% python3 -q
>>> import numpy as np
>>> np.set_printoptions(precision=1, suppress=True, linewidth=140, sign=" ")
>>> E = np.array([[2, 1, -1, 3, 0, -2, -3, 3, 1],
...     [1, 3, 1, 1, -3, 3, -3, 0, 3],
...     [-3, -2, -2, 3, -1, 1, -2, 1, 2],
...     [0, 2, 0, 3, -1, 3, 0, -2, 2],
...     [-1, 2, -2, 3, -1, -3, 1, -3, -1],
...     [2, 0, 3, -2, -3, 3, -3, 0, -2],
...     [2, 1, 2, 1, 0, 2, 3, 2, 0],
...     [2, 1, 3, 1, 2, -2, 1, 3, 2],
...     [2, 1, 0, 0, 1, 2, 0, 3, -1]])
>>> E[:, 3] = -2 * E[:, 4]
>>> print(E)
[[ 2  1 -1  0  0 -2 -3  3  1]
 [ 1  3  1  6 -3  3 -3  0  3]
 [-3 -2 -2  2 -1  1 -2  1  2]
 [ 0  2  0  2 -1  3  0 -2  2]
 [-1  2 -2  2 -1 -3  1 -3 -1]
 [ 2  0  3  6 -3  3 -3  0 -2]
 [ 2  1  2  0  0  2  3  2  0]
 [ 2  1  3 -4  2 -2  1  3  2]
 [ 2  1  0 -2  1  2  0  3 -1]]
>>> C2 = E.T @ E
>>> print(np.diag(C2))
[  31   25   32  104   26   53   42   45   28]
>>> print(np.linalg.matrix_rank(C2))
8
>>> print(C2)
[[ 31  15  23  -2   1   9  -2  22  -2]
 [ 15  25   7  16  -8   7  -2  -1   9]
 [ 23   7  32   4  -2  16   2  14   0]
 [ -2  16   4 104 -52  42 -42 -26   6]
 [  1  -8  -2 -52  26 -21  21  13  -3]
 [  9   7  16  42 -21  53 -13   2   6]
 [ -2  -2   2 -42  21 -13  42  -5  -9]
 [ 22  -1  14 -26  13   2  -5  45   7]
 [ -2   9   0   6  -3   6  -9   7  28]]
>>> print(np.round(np.linalg.eigvalsh(C2)[::-1], 1) + 0)
[ 177.7   86.2   43.1   31.3   28.7   12.3    6.2    0.6    0. ]
>>> print(np.trace(C2), (E ** 2).sum())
386 386
>>> K = np.load("test12.npy")
>>> print(K)
[[-2  0  0  0  0  0  0  0  0  0  0  0  0]
 [-1  2  0  0  0  0  0  0  0  0  0  0  0]
 [ 0  0 -2  0  0  0  0  0  0  0  0  0  0]
 [-2  2 -1  1  0  0  0  0  0  0  0  0  0]
 [-2 -2 -1 -1  0  0  0  0  0  0  0  0  0]
 [ 2  1  1 -2 -1 -2  0  0  0  0  0  0  0]
 [-2  1  2  1 -2  2 -2  0  0  0  0  0  0]
 [-1  0 -2  2 -1 -1  1  0  0  0  0  0  0]
 [ 0  1  0 -1  0  2  0  0  2  0  0  0  0]
 [ 2  2 -1 -1 -1  0  1 -1  0  2  0  0  0]
 [-2  0  0  1 -1 -1  0 -1  0  2 -2  0  0]
 [ 2 -1 -2 -2 -2  0 -1 -1 -2 -1 -2  0  0]
 [ 2  0  2 -2 -2  2  1  2  0 -1  2 -2  2]]
>>> rank = np.linalg.matrix_rank(K)
>>> print(rank)
12
>>> ns = np.linalg.svd(K)[2][rank:].T
>>> print([int(np.linalg.matrix_rank(K[:i])) for i in range(1, len(K) + 1)])
[1, 2, 3, 4, 4, 5, 6, 7, 8, 9, 10, 11, 12]
>>> print(np.linalg.matrix_rank(K.T @ K), np.linalg.matrix_rank(K @ K.T))
12 12
>>> print([int(np.linalg.matrix_rank(K[:, :j + 1])) for j in range(13)])
[1, 2, 3, 4, 5, 6, 7, 8, 9, 10, 11, 12, 12]
>>> print([int(np.linalg.matrix_rank(np.linalg.matrix_power(K, p))) for p in range(1, 14)])
[12, 11, 10, 10, 10, 10, 10, 10, 10, 10, 10, 10, 10]
>>> print(np.linalg.matrix_rank(K - K[0, 0] * np.eye(13)))
11
>>> print(np.prod(np.diag(K)), round(np.linalg.det(K), 1))
0 0.0
>>> print(np.sort(np.linalg.eigvals(K)))
[-2. -2. -2. -2. -2.  0.  0.  0.  1.  2.  2.  2.  2.]
>>> vec = np.array([-2, 0, 1, 0, 1, 1, 0, 0, 1, -1, 2, 2, -1])
>>> h = np.maximum(K @ vec, 0)
>>> print(K.T @ h)
[-34  14   6   2 -12  20 -12   0   8   0   0   0   0]
>>> print(h)
[ 4  2  0  3  3  0  6  0  4  0  0  0  0]
>>> print(np.maximum(K @ vec, 0) - np.maximum(-K @ vec, 0))
[  4   2  -2   3   3  -6   6  -2   4  -8  -4 -13  -3]
>>> print(np.maximum(K @ (3 * vec), 0))
[ 12   6   0   9   9   0  18   0  12   0   0   0   0]
>>> C2 = K.T @ K
>>> print(np.allclose(C2, C2.T))
True
>>> print(np.linalg.matrix_rank(C2))
12
>>> print(np.round(np.linalg.eigvalsh(C2)[::-1], 1) + 0)
[ 60.   41.3  24.1  21.7  14.1  11.    8.4   6.3   2.3   1.5   0.4   0.    0. ]
>>> print(np.trace(C2), (K ** 2).sum())
191 191
>>> mat = np.load("x.npy")
>>> print(mat)
[[ -9.1  -9.1   6.  -15.  -15. ]
 [ -3.   -3.    1.8  -5.   -5. ]
 [ -5.9  -6.2   3.9 -10.2 -10. ]
 [ -6.   -5.8   4.  -10.  -10.2]
 [ -3.1  -3.    2.2  -5.   -5. ]
 [ -0.2   0.2   0.   -0.1   0.2]
 [-15.  -15.   10.  -24.9 -25.2]
 [ -3.   -2.9   1.9  -5.   -4.9]
 [-14.9 -15.    9.8 -25.  -24.9]
 [ -9.2  -8.9   5.9 -14.9 -15.1]
 [ -6.   -6.1   4.   -9.9 -10. ]
 [ -0.1   0.1   0.1  -0.1   0. ]
 [ -6.   -6.1   3.9 -10.  -10. ]]
>>> vec = np.array([5, 5, -5, 4, 0])
>>> print(mat @ (2 * vec))
[-362.  -118.  -241.6 -238.  -123.    -0.8 -599.2 -118.  -597.  -359.2 -240.2   -1.8 -240. ]
>>> print(np.linalg.norm(mat @ vec) <= np.linalg.norm(mat, 2) * np.linalg.norm(vec) + 1e-9)
True
>>> Xs = mat - mat.mean(axis=0)
>>> evecs = np.linalg.svd(Xs)[2][:1]
>>> B = Xs - Xs @ evecs.T @ evecs
>>> print(round(float(np.linalg.norm(B) / np.linalg.norm(Xs)), 1))
0.0
>>> print(np.diag(evecs.T @ evecs))
[ 0.1  0.1  0.1  0.3  0.4]
>>> print(np.linalg.norm(B, axis=1).round(6).argmax())
2
>>> print((Xs @ evecs.T).std(axis=0))
[ 13.1]
>>> print(np.cov(Xs @ evecs.T, rowvar=False))
185.3585952450162
>>> idx = mat[:, 2] > np.median(mat[:, 2])
>>> f = mat[idx].mean(axis=0) - mat[~idx].mean(axis=0)
>>> print(np.round((((mat - mat.mean(axis=0)) @ f > 0) == idx).mean(), 1))
0.8
>>> B = np.c_[mat[:, :3] @ np.array([[1, 3, 3], [0, 0, -3], [-3, 3, 0]]), np.array([0, 3, 5, 5, 4, 5, 2, 2, 2, 2, 2, 0, 2])]
>>> print(B.round(1) + 0)
[[-27.1  -9.3   0.    0. ]
 [ -8.4  -3.6   0.    3. ]
 [-17.6  -6.    0.9   5. ]
 [-18.   -6.   -0.6   5. ]
 [ -9.7  -2.7  -0.3   4. ]
 [ -0.2  -0.6  -1.2   5. ]
 [-45.  -15.    0.    2. ]
 [ -8.7  -3.3  -0.3   2. ]
 [-44.3 -15.3   0.3   2. ]
 [-26.9  -9.9  -0.9   2. ]
 [-18.   -6.    0.3   2. ]
 [ -0.4   0.   -0.6   0. ]
 [-17.7  -6.3   0.3   2. ]]
>>> print(np.linalg.matrix_rank(B))
4
>>> print(np.round(np.linalg.lstsq(mat, B[:, 0])[0], 1) + 0)
[ 1.  0. -3.  0.  0.]
>>> print(np.linalg.norm(np.linalg.qr(mat)[0].T @ B, axis=0) ** 2 / ((B ** 2).sum(axis=0) + 1e-12))
[ 1.   1.   1.   0.6]
>>> print(np.linalg.matrix_rank(np.c_[mat, B]))
6
>>> X = np.load("m.npy")
>>> print(X)
[[ 4.3  1.   5.   1.   3.   3. ]
 [ 0.   2.3  3.   0.   0.   3. ]
 [ 3.   1.   4.3  1.   5.   4. ]
 [ 0.   3.   3.   0.3  3.   0. ]
 [ 3.   5.   0.   4.   1.3  2. ]
 [ 4.   1.   5.   1.   3.   3.3]]
>>> Uu, sig, Vh = np.linalg.svd(X)
>>> print(sig)
[ 15.5   6.    3.8   3.1   1.9   0.1]
>>> B = Uu[:, :5] @ np.diag(sig[:5]) @ Vh[:5]
>>> print(round(float(np.abs(X - B).max()), 1))
0.0
>>> print(np.linalg.matrix_rank(B))
5
>>> m1 = np.load("layer18.npy")
>>> print(m1)
[[ -0.5  -1.2   0.2   0.    1.4  -8.7  -0.3  -0.8   0.    0.   -1.5]
 [ -1.   -2.3  -0.1   0.2  -1.    0.4   0.2   3.8   0.    0.   -0.3]
 [  0.6   4.    0.1  -0.3 -12.   -2.7   0.2  -8.3   0.    0.   -0.5]
 [  1.1  -0.2   0.    0.   -1.1  32.2   0.4   2.1   0.    0.   -2.2]
 [ -0.9  -1.    0.2  -0.1   0.6   8.7  -0.1  -2.6   0.    0.    0.8]
 [  0.8  -5.2   0.1   0.1 -10.   14.1   0.   -0.3   0.    0.   -0.6]
 [ -0.9   2.    0.   -0.1  -1.7 -14.8  -0.4 -11.5   0.    0.    0.3]
 [  1.1   2.8   0.    0.2   0.3 -32.9   0.    7.1   0.    0.    1.7]
 [  0.2   2.8   0.   -0.1  11.1  18.1  -0.1 -18.4  -0.1   0.   -1.2]
 [  0.    0.7  -0.1   0.   -9.8 -13.   -0.1 -13.2   0.    0.   -0.1]
 [  0.3   1.8   0.1   0.    3.   -4.3  -0.3   4.2   0.    0.    2.1]
 [ -1.    0.4   0.   -0.4   1.1  11.5  -0.3  -1.3   0.1   0.    0.3]
 [ -0.9  -2.7   0.    0.1   5.3  17.5   0.3  -2.9   0.    0.   -0.5]
 [  0.4   5.    0.    0.   -1.9 -17.   -0.1  -4.7   0.    0.   -0.2]
 [ -0.9  -4.4   0.    0.   -2.2  -3.8  -0.2  -1.8   0.    0.   -0.3]
 [ -0.6   0.3   0.    0.    1.4  -7.8  -0.1  -0.3   0.    0.   -0.1]
 [  0.9   0.2   0.1   0.    5.1 -31.8  -0.3  -0.8   0.    0.    0.4]
 [  0.9  -0.4  -0.1   0.2   5.6  14.1  -0.4  -6.4   0.    0.   -1.1]
 [ -1.2  -1.7   0.    0.   -4.2   1.    0.3   0.9   0.    0.    0.8]
 [  0.    1.8  -0.1   0.    1.9  -3.    0.    2.8  -0.1   0.   -1.7]
 [ -0.3   3.1   0.1  -0.1  12.   22.9  -0.2 -12.    0.    0.   -0.5]
 [  0.5  -1.1   0.    0.1   5.5 -18.4   0.2 -18.6   0.1   0.    1.5]
 [  0.2   2.1   0.    0.1  -3.6 -23.3   0.   -5.2   0.1   0.   -0.6]
 [  0.7   1.8   0.    0.1  -2.6  26.2   0.2   3.9   0.    0.   -1.4]
 [  0.2   1.1   0.1   0.   -5.  -31.2   0.2  18.6   0.    0.    0.5]
 [  0.1   2.5   0.1   0.   -0.4  29.7   0.7 -25.3   0.    0.   -0.5]
 [ -0.6   2.7   0.1  -0.1   5.7  -2.6   0.1   3.7   0.    0.   -1.1]
 [ -0.5   2.5   0.    0.    1.9  -9.6   0.2 -21.5   0.    0.    1.5]
 [  0.2   1.   -0.1  -0.1  -8.9 -20.    0.1   5.9   0.    0.    1.3]
 [  0.4   2.2   0.2   0.2   0.5 -21.8  -0.3 -11.6   0.    0.    0.1]
 [ -0.1   4.3  -0.1   0.    1.7   1.4   0.   17.    0.    0.    1. ]
 [ -0.5  -0.6  -0.1   0.   -3.6  -4.8  -0.2  -3.    0.    0.   -1.8]
 [  0.8   3.7   0.   -0.1   4.3 -14.9   0.   12.1   0.1   0.    0.7]
 [ -0.2   0.9   0.   -0.1   1.1  13.    0.1  21.1  -0.1   0.    0.9]
 [  0.3   0.4   0.   -0.1  -5.    2.1   0.   -0.1  -0.1   0.    0.2]
 [  0.   -2.2  -0.1  -0.1   1.2   3.3  -0.3  -5.5   0.    0.   -0.4]
 [ -0.1   1.9  -0.1   0.1   5.4  18.    0.4  12.4  -0.1   0.    1. ]
 [ -0.7   1.1   0.1   0.    7.4  48.8  -0.4  -4.4   0.    0.   -1.2]
 [  0.4  -2.4   0.1  -0.1   4.5  -9.4   0.1  16.    0.    0.   -1.5]
 [  0.   -2.4   0.    0.1   4.9 -13.1  -0.2  -9.9  -0.1   0.    1.6]
 [  0.    1.7   0.   -0.2   0.9 -20.9   0.   -3.7  -0.1   0.   -0.8]
 [  0.1   2.    0.    0.   -4.9  -1.7   0.3 -15.3   0.    0.   -1.4]
 [  0.1   4.5   0.   -0.2  -6.9  11.4  -0.6   7.8   0.    0.    1.4]
 [ -0.4   3.8   0.    0.    6.1  41.5   0.2  11.    0.    0.   -0.6]
 [ -0.1   1.8   0.   -0.4   5.8 -19.7   0.2  -2.5   0.    0.    0.5]
 [ -0.5  -0.4  -0.2  -0.1   2.6 -36.7  -0.1 -11.6   0.    0.   -1.8]
 [ -0.1  -6.1   0.   -0.1   5.9  14.9   0.5   9.8   0.    0.   -0.1]
 [ -0.4  -2.2   0.   -0.1   2.9  36.6  -0.2  24.5   0.    0.   -1.8]
 [  0.9  -2.6   0.    0.    0.2  17.   -0.5  -5.    0.    0.1   1.4]]
>>> basis = m1[[19, 20]].astype(float)
>>> for _ in range(6):
...     idx = np.linalg.norm(m1[:, None] - basis, axis=-1).argmin(axis=1)
...     basis = np.array([m1[idx == j].mean(axis=0) for j in range(2)])
... 
>>> print(idx)
[ 0  0  0  1  1  1  0  0  1  0  0  1  1  0  0  0  0  1  0  0  1  0  0  1  0  1  0  0  0  0  0  0  0  1  0  0  1  1  0  0  0  0  1  1  0  0
  1  1  1]
>>> print(basis.round(1) + 0)
[[  0.    0.8   0.    0.   -0.4 -12.2   0.   -1.9   0.    0.    0. ]
 [  0.    0.1   0.    0.    2.4  22.    0.    0.8   0.    0.   -0.3]]
>>> print(np.abs(basis[1] - basis[0]).argmax())
5
>>> print(np.round(basis[1] - basis[0], 1) + 0)
[ 0.  -0.7  0.   0.   2.8 34.3  0.   2.6  0.   0.  -0.3]
